% python3 -q
>>> import numpy as np
>>> import numpy.linalg as la
>>> np.set_printoptions(suppress=True, linewidth=160)
>>> def tidy(a):
...     return np.round(a, 2) + 0
... 
>>> J = np.diag(3 * np.array([0, 2, 5, 3, 1, 2, 2, 1])) + np.array([[1, 2, 7, 7, 3, 7, 1, 0],
...     [9, 7, 8, 9, 7, 6, 8, 2],
...     [5, 8, 9, 3, 8, 7, 7, 1],
...     [3, 3, 4, 3, 4, 6, 0, 9],
...     [4, 5, 0, 6, 6, 5, 5, 3],
...     [3, 6, 0, 0, 4, 0, 5, 3],
...     [6, 7, 8, 6, 1, 9, 6, 3],
...     [0, 7, 0, 7, 9, 6, 4, 7]])
>>> J
array([[ 1,  2,  7,  7,  3,  7,  1,  0],
       [ 9, 13,  8,  9,  7,  6,  8,  2],
       [ 5,  8, 24,  3,  8,  7,  7,  1],
       [ 3,  3,  4, 12,  4,  6,  0,  9],
       [ 4,  5,  0,  6,  9,  5,  5,  3],
       [ 3,  6,  0,  0,  4,  6,  5,  3],
       [ 6,  7,  8,  6,  1,  9, 12,  3],
       [ 0,  7,  0,  7,  9,  6,  4, 10]])
>>> other = np.array([[-2, 1, 1],
...     [-2, -2, 1],
...     [2, -2, 0],
...     [2, -2, 2],
...     [2, 2, -2],
...     [-1, 1, 2],
...     [0, 1, -2],
...     [0, 2, 0]])
>>> other.T @ J.T
array([[ 21,  -2,  37,  22,   7, -16,  -5,  12],
       [-17, -19, -33,  -3,  16,  16,  -7,  20],
       [ 23,  22,   3,  34,   3,   3,  17,   7]])
>>> np.einsum("ij->j", J)
array([31, 51, 51, 50, 45, 52, 42, 31])
>>> M = np.loadtxt("run17.csv", delimiter=",")
>>> M
array([[-2.04, -3.62,  2.7 ,  0.08,  1.7 , -2.78, -0.2 ],
       [ 0.69,  2.53, -2.53,  0.84,  0.81,  1.96, -1.56],
       [-2.22,  1.57,  0.9 , -0.13, -0.19, -1.04,  0.61],
       [ 0.39,  0.92,  2.56, -0.1 , -1.68,  1.55,  3.76],
       [ 1.23,  1.04,  0.69,  0.61, -0.32,  2.48,  1.79],
       [-2.49,  0.18,  0.98,  0.02,  0.76, -1.83, -0.32],
       [ 2.25,  1.98, -3.18, -0.46, -1.5 ,  1.59, -0.92],
       [-1.77,  1.6 ,  1.91,  0.83,  0.74,  0.66,  1.53],
       [-1.17,  0.32,  0.82, -0.32, -0.4 , -0.95,  0.58],
       [ 2.94,  0.77,  0.39, -0.26, -2.27,  2.93,  2.84]])
>>> # null space of dimension 3
>>> r0 = np.array([1, 2])
>>> tidy(np.convolve(M[8], r0))
array([-1.17, -2.02,  1.46,  1.32, -1.04, -1.75, -1.32,  1.16])
>>> Uu, sigma, vt = la.svd(M)
>>> np.argmax(sigma[:-1] / (sigma[1:] + 1e-6)) + 1
np.int64(4)
>>> other = Uu[:, :4] @ np.diag(sigma[:4]) @ vt[:4]
>>> tidy(la.norm(M - other, 2)), tidy(sigma[4])
(np.float64(0.0), np.float64(0.0))
>>> tidy(la.norm(M - other) / la.norm(M))
np.float64(0.0)
>>> tidy(np.abs(M - other).max())
np.float64(0.0)
>>> tidy(other)
array([[-2.04, -3.62,  2.7 ,  0.08,  1.7 , -2.78, -0.2 ],
       [ 0.69,  2.53, -2.53,  0.84,  0.81,  1.96, -1.56],
       [-2.22,  1.57,  0.9 , -0.13, -0.19, -1.04,  0.61],
       [ 0.39,  0.92,  2.56, -0.1 , -1.68,  1.55,  3.76],
       [ 1.23,  1.04,  0.69,  0.61, -0.32,  2.48,  1.79],
       [-2.49,  0.18,  0.98,  0.02,  0.76, -1.83, -0.32],
       [ 2.25,  1.98, -3.18, -0.46, -1.5 ,  1.59, -0.92],
       [-1.77,  1.6 ,  1.91,  0.83,  0.74,  0.66,  1.53],
       [-1.17,  0.32,  0.82, -0.32, -0.4 , -0.95,  0.58],
       [ 2.94,  0.77,  0.39, -0.26, -2.27,  2.93,  2.84]])
>>> np.allclose(M[:-1].T @ la.lstsq(M[:-1].T, M[-1])[0], M[-1])
True
>>> tidy(M @ la.pinv(M) @ M)
array([[-2.04, -3.62,  2.7 ,  0.08,  1.7 , -2.78, -0.2 ],
       [ 0.69,  2.53, -2.53,  0.84,  0.81,  1.96, -1.56],
       [-2.22,  1.57,  0.9 , -0.13, -0.19, -1.04,  0.61],
       [ 0.39,  0.92,  2.56, -0.1 , -1.68,  1.55,  3.76],
       [ 1.23,  1.04,  0.69,  0.61, -0.32,  2.48,  1.79],
       [-2.49,  0.18,  0.98,  0.02,  0.76, -1.83, -0.32],
       [ 2.25,  1.98, -3.18, -0.46, -1.5 ,  1.59, -0.92],
       [-1.77,  1.6 ,  1.91,  0.83,  0.74,  0.66,  1.53],
       [-1.17,  0.32,  0.82, -0.32, -0.4 , -0.95,  0.58],
       [ 2.94,  0.77,  0.39, -0.26, -2.27,  2.93,  2.84]])
>>> np.unique(M.round(6), axis=0).shape
(10, 7)
>>> rng = np.random.default_rng(21062)
>>> other = M + rng.integers(-2, 3, (10, 4)) @ rng.integers(-2, 3, (4, 7))
>>> print(tidy(other))
[[  3.96   2.38   2.7   -3.92  -1.3   -4.78  -4.2 ]
 [  1.69   4.53  -0.53   0.84  -0.19   5.96   1.44]
 [ -0.22   5.57   7.9   -1.13  -5.19  -4.04  -3.39]
 [  7.39   6.92   0.56  -8.1   -4.68  -2.45   0.76]
 [  0.23  -0.96  -0.31  -3.39  -0.32  -1.52   2.79]
 [ -0.49   4.18   7.98  -0.98  -4.24  -4.83  -4.32]
 [ -7.75 -10.02  -3.18  -6.46   0.5   -8.41   5.08]
 [  2.23   5.6    2.91  -3.17  -2.26  -3.34  -2.47]
 [  3.83   6.32   3.82  -3.32  -4.4   -1.95  -2.42]
 [  5.94   2.77  -0.61  -7.26  -4.27  -2.07   1.84]]
>>> tidy(other - M)
array([[  6.,   6.,   0.,  -4.,  -3.,  -2.,  -4.],
       [  1.,   2.,   2.,   0.,  -1.,   4.,   3.],
       [  2.,   4.,   7.,  -1.,  -5.,  -3.,  -4.],
       [  7.,   6.,  -2.,  -8.,  -3.,  -4.,  -3.],
       [ -1.,  -2.,  -1.,  -4.,   0.,  -4.,   1.],
       [  2.,   4.,   7.,  -1.,  -5.,  -3.,  -4.],
       [-10., -12.,   0.,  -6.,   2., -10.,   6.],
       [  4.,   4.,   1.,  -4.,  -3.,  -4.,  -4.],
       [  5.,   6.,   3.,  -3.,  -4.,  -1.,  -3.],
       [  3.,   2.,  -1.,  -7.,  -2.,  -5.,  -1.]])
>>> X = np.loadtxt("x.csv", delimiter=",")
>>> print(X)
[[ 0.  0.  0.  0.  0.  0.  0.  0.  1.]
 [ 0.  0.  0.  0.  0.  0.  0.  0. -1.]
 [ 0.  0.  0.  0.  0.  0.  0.  0.  3.]
 [ 0.  0.  0.  0.  0.  0.  0.  0.  3.]
 [ 0.  0.  0.  0.  0.  0.  0.  0. -3.]
 [ 0.  0.  0.  0.  0.  0.  0.  0.  3.]
 [ 0.  0.  0.  0.  0.  0.  0.  0.  0.]
 [ 0.  0.  0.  0.  0.  0.  0.  0.  0.]
 [ 1. -1.  3.  3. -3.  3.  0.  0.  0.]]
>>> Uu, sigma, vt = la.svd(X)
>>> V = vt[:(sigma > 1e-8).sum()]
>>> vec = X[5] + 4 * X[1] + rng.integers(2) * np.eye(9)[8]
>>> vec
array([0., 0., 0., 0., 0., 0., 0., 0., 0.])
>>> print(np.allclose(V.T @ V @ vec, vec))
True
>>> tidy(np.diag(V.T @ V))
array([0.03, 0.03, 0.24, 0.24, 0.24, 0.24, 0.  , 0.  , 1.  ])
>>> tidy(la.norm(vec - V.T @ V @ vec))
np.float64(0.0)
>>> la.matrix_rank(np.vstack([X, vec]))
np.int64(2)
>>> feats = np.loadtxt("block17.csv", delimiter=",")
>>> feats
array([[ 3.6,  2. , -0.7,  0. , -0.6,  0.5,  0.4,  0.1],
       [-1.2,  1. , -1.4, -0.2, -0.7,  0.5, -0.5, -1.2],
       [-0.6, -2.6,  1.3, -0.8,  0.3,  0.9, -1.1,  0.7],
       [ 1.5, -1.9,  1.9,  0.2, -0.7,  1.8, -2.6,  1.5],
       [ 0.9,  2.7, -2.6, -1.5, -0.1, -1.6, -0.3, -0.9],
       [ 3.3, -0.1,  0.3, -1.2,  0.1,  0.7,  0. ,  0.1],
       [-0.6, -0.9, -1.9,  1. ,  0.4,  0.1,  0.5,  2.2],
       [-5.1,  0.5, -0.1, -0.4,  0.2, -0.3,  0.1,  0.8],
       [ 4.5,  1.2, -1.5,  1.6,  0. ,  0.5, -1.1,  0.6]])
>>> vec = np.array([2, -1, -1, 1, 0, 1, -1, 2])
>>> a = np.maximum(feats @ vec, 0)
>>> tidy(np.maximum(feats @ (3 * vec), 0))
array([18.6,  0. ,  8.1, 31.8,  0. , 18.3, 19.8,  0. , 41.1])
>>> print(tidy(a))
[ 6.2  0.   2.7 10.6  0.   6.1  6.6  0.  13.7]
>>> tidy(np.tanh(feats @ vec))
array([ 1.  , -1.  ,  0.99,  1.  , -0.99,  1.  ,  1.  , -1.  ,  1.  ])
>>> print(tidy(feats.T @ a))
[114.42  -4.87 -11.95  21.16  -7.08  36.39 -39.82  41.76]
>>> E = np.loadtxt("layer4.csv", delimiter=",")
>>> tidy(E)
array([[ 0.93, -0.15, -0.07, -0.01, -0.15, -0.12, -0.01, -0.15, -0.01, -0.07, -0.01, -0.01, -0.15, -0.07, -0.01, -0.12],
       [-0.15,  0.68, -0.15, -0.03, -0.32, -0.26, -0.03, -0.32, -0.03, -0.15, -0.03, -0.03, -0.32, -0.15, -0.03, -0.26],
       [-0.07, -0.15,  0.93, -0.01, -0.15, -0.12, -0.01, -0.15, -0.01, -0.07, -0.01, -0.01, -0.15, -0.07, -0.01, -0.12],
       [-0.01, -0.03, -0.01,  1.  , -0.03, -0.02,  0.  , -0.03,  0.  , -0.01,  0.  ,  0.  , -0.03, -0.01,  0.  , -0.02],
       [-0.15, -0.32, -0.15, -0.03,  0.68, -0.26, -0.03, -0.32, -0.03, -0.15, -0.03, -0.03, -0.32, -0.15, -0.03, -0.26],
       [-0.12, -0.26, -0.12, -0.02, -0.26,  0.78, -0.02, -0.26, -0.02, -0.12, -0.02, -0.02, -0.26, -0.12, -0.02, -0.22],
       [-0.01, -0.03, -0.01,  0.  , -0.03, -0.02,  1.  , -0.03,  0.  , -0.01,  0.  ,  0.  , -0.03, -0.01,  0.  , -0.02],
       [-0.15, -0.32, -0.15, -0.03, -0.32, -0.26, -0.03,  0.68, -0.03, -0.15, -0.03, -0.03, -0.32, -0.15, -0.03, -0.26],
       [-0.01, -0.03, -0.01,  0.  , -0.03, -0.02,  0.  , -0.03,  1.  , -0.01,  0.  ,  0.  , -0.03, -0.01,  0.  , -0.02],
       [-0.07, -0.15, -0.07, -0.01, -0.15, -0.12, -0.01, -0.15, -0.01,  0.93, -0.01, -0.01, -0.15, -0.07, -0.01, -0.12],
       [-0.01, -0.03, -0.01,  0.  , -0.03, -0.02,  0.  , -0.03,  0.  , -0.01,  1.  ,  0.  , -0.03, -0.01,  0.  , -0.02],
       [-0.01, -0.03, -0.01,  0.  , -0.03, -0.02,  0.  , -0.03,  0.  , -0.01,  0.  ,  1.  , -0.03, -0.01,  0.  , -0.02],
       [-0.15, -0.32, -0.15, -0.03, -0.32, -0.26, -0.03, -0.32, -0.03, -0.15, -0.03, -0.03,  0.68, -0.15, -0.03, -0.26],
       [-0.07, -0.15, -0.07, -0.01, -0.15, -0.12, -0.01, -0.15, -0.01, -0.07, -0.01, -0.01, -0.15,  0.93, -0.01, -0.12],
       [-0.01, -0.03, -0.01,  0.  , -0.03, -0.02,  0.  , -0.03,  0.  , -0.01,  0.  ,  0.  , -0.03, -0.01,  1.  , -0.02],
       [-0.12, -0.26, -0.12, -0.02, -0.26, -0.22, -0.02, -0.26, -0.02, -0.12, -0.02, -0.02, -0.26, -0.12, -0.02,  0.78]])
>>> np.all(la.eigvalsh(E) > 0)
np.False_
>>> [round(float(la.det(E[:i, :i])), 2) + 0 for i in range(1, 17)]
[0.93, 0.61, 0.55, 0.54, 0.22, 0.01, 0.0, -0.32, -0.32, -0.39, -0.39, -0.39, -0.72, -0.78, -0.78, -1.0]
>>> ev, V = la.eigh(E)
>>> tidy(la.eigvalsh(E @ E))
array([1., 1., 1., 1., 1., 1., 1., 1., 1., 1., 1., 1., 1., 1., 1., 1.])
>>> tidy(ev)
array([-1.,  1.,  1.,  1.,  1.,  1.,  1.,  1.,  1.,  1.,  1.,  1.,  1.,  1.,  1.,  1.])
>>> tidy(ev.sum()), np.trace(E)
(np.float64(14.0), np.float64(14.0))
>>> np.unique(ev.round(6) + 0, return_counts=True)[1]
array([ 1, 15])
>>> basis = 3 * np.array([[0.7, -0.2, -0.6, 1.4, 1.4, 1.6, -1.5, -0.6, -0.7, 0.1, -0.7, -0.3],
...     [1.2, 2.3, -0.3, 0.0, -0.5, -0.1, -1.4, -0.2, -0.6, 2.8, -0.1, 2.0],
...     [-0.4, -0.9, -0.1, 0.1, 2.0, -0.7, 0.0, 0.2, 0.4, 1.4, -0.7, 0.1]])
>>> labels = rng.integers(0, 3, 28)
>>> K = basis[labels] + rng.normal(size=(28, 12))
>>> tidy(K)
array([[ 2.27,  0.01, -1.7 ,  4.27,  4.72,  3.86, -2.68, -2.23, -1.53,  0.64, -3.1 , -1.  ],
       [ 2.74,  0.1 , -2.77,  2.42,  3.84,  6.03, -3.15, -2.03, -3.27,  0.41, -3.01, -1.88],
       [ 2.92,  7.68, -1.18, -0.21, -3.96, -0.33, -4.87,  0.43, -3.66,  8.19, -1.64,  5.36],
       [ 1.15, -1.19, -2.07,  6.51,  3.99,  2.59, -4.62, -2.7 , -0.58, -0.09, -1.29, -1.01],
       [ 2.81, -1.61, -1.28,  5.3 ,  2.87,  5.54, -3.37, -1.17, -0.75,  0.05, -1.06,  0.02],
       [-1.69, -1.7 ,  0.1 ,  0.13,  6.57, -2.39, -2.93,  0.87,  0.91,  3.57, -1.42, -0.06],
       [ 1.94, -0.69, -1.73,  3.76,  2.31,  4.3 , -5.48, -0.44, -2.9 , -0.21, -0.87, -0.64],
       [-2.34, -2.38,  0.  ,  2.33,  5.43, -1.65,  0.42,  0.26,  1.44,  3.78, -1.67,  0.67],
       [ 1.86, -0.87, -1.49,  5.34,  3.69,  4.26, -4.8 , -0.57, -3.85,  0.16, -2.24, -0.09],
       [ 2.74, -0.91,  0.21,  4.57,  3.64,  4.33, -4.12, -1.87, -2.53,  0.67, -2.44, -1.88],
       [ 0.14, -2.3 ,  0.37, -0.11,  5.45, -0.9 , -0.26,  0.53,  3.27,  3.52, -0.52,  0.22],
       [-1.41, -2.45,  0.28, -1.72,  4.99, -2.64, -2.07,  1.79,  1.4 ,  2.73, -2.55,  1.48],
       [ 3.3 ,  5.89, -0.95, -0.23, -1.02,  1.4 , -2.92, -0.24, -2.39,  9.42, -0.3 ,  5.64],
       [ 1.6 ,  8.09,  0.68,  0.02,  0.38, -0.32, -5.57,  1.36, -2.01,  8.26, -2.2 ,  4.95],
       [ 2.02, -0.11, -2.28,  2.22,  5.08,  1.87, -3.9 , -2.26, -1.  ,  1.69, -1.17, -1.82],
       [-2.02, -3.21, -1.48,  0.67,  6.66, -1.65, -0.68,  0.64,  1.36,  4.26, -1.08,  1.05],
       [ 0.21, -3.37, -1.31,  0.03,  6.34, -2.63,  1.28, -1.05,  0.93,  2.19, -1.36,  0.93],
       [ 0.06, -2.73,  0.96, -0.82,  6.8 , -2.69, -0.66,  0.61,  0.36,  5.14, -0.1 , -0.07],
       [ 3.15,  7.77, -0.34, -0.61, -1.85, -0.42, -3.21, -2.42, -1.51,  9.78,  0.63,  8.18],
       [ 1.79, -0.08, -1.39,  4.45,  4.36,  5.16, -4.97, -0.59, -2.8 ,  0.14, -2.03,  1.58],
       [ 3.66,  6.53,  0.06,  1.37, -2.92, -2.05, -5.07, -2.55, -0.42,  8.63, -0.78,  4.66],
       [ 4.8 ,  5.62,  0.32, -0.69, -2.24,  0.37, -2.18, -0.92, -2.55,  8.54, -2.31,  6.16],
       [-0.47, -4.35,  0.62,  0.56,  6.51, -4.33, -0.38,  1.2 ,  2.2 ,  4.05, -3.4 , -0.15],
       [ 3.39, -1.83, -0.82,  4.16,  3.31,  4.95, -4.26, -1.8 , -2.1 ,  1.1 , -0.7 , -1.01],
       [ 3.16,  5.51, -2.01,  0.16, -0.08,  1.07, -4.47, -0.93, -1.6 ,  6.79, -1.9 ,  4.11],
       [ 1.73,  6.31, -1.65,  0.13, -1.44, -0.75, -4.99, -2.81, -1.41,  8.73, -0.27,  5.62],
       [ 3.1 ,  0.5 , -3.06,  4.49,  1.69,  3.84, -4.68, -2.27, -3.04, -0.52, -1.05, -0.56],
       [ 2.54, -1.8 , -1.32,  4.8 ,  3.46,  5.58, -5.91, -0.95, -1.68,  0.24, -2.82,  1.12]])
>>> P = K @ la.solve(K.T @ K, K.T)
>>> tidy(np.trace(P))
np.float64(12.0)
>>> tidy(P @ K[:, 2])
array([-1.7 , -2.77, -1.18, -2.07, -1.28,  0.1 , -1.73,  0.  , -1.49,  0.21,  0.37,  0.28, -0.95,  0.68, -2.28, -1.48, -1.31,  0.96, -0.34, -1.39,  0.06,
        0.32,  0.62, -0.82, -2.01, -1.65, -3.06, -1.32])
>>> print(np.allclose(P @ P, P))
True
>>> tidy(np.diag(P))
array([0.35, 0.58, 0.45, 0.37, 0.36, 0.28, 0.26, 0.54, 0.32, 0.43, 0.48, 0.47, 0.39, 0.67, 0.36, 0.38, 0.55, 0.53, 0.52, 0.37, 0.5 , 0.47, 0.48, 0.31, 0.27,
       0.51, 0.33, 0.44])
>>> tidy(la.eigvalsh(P))
array([0., 0., 0., 0., 0., 0., 0., 0., 0., 0., 0., 0., 0., 0., 0., 0., 1., 1., 1., 1., 1., 1., 1., 1., 1., 1., 1., 1.])
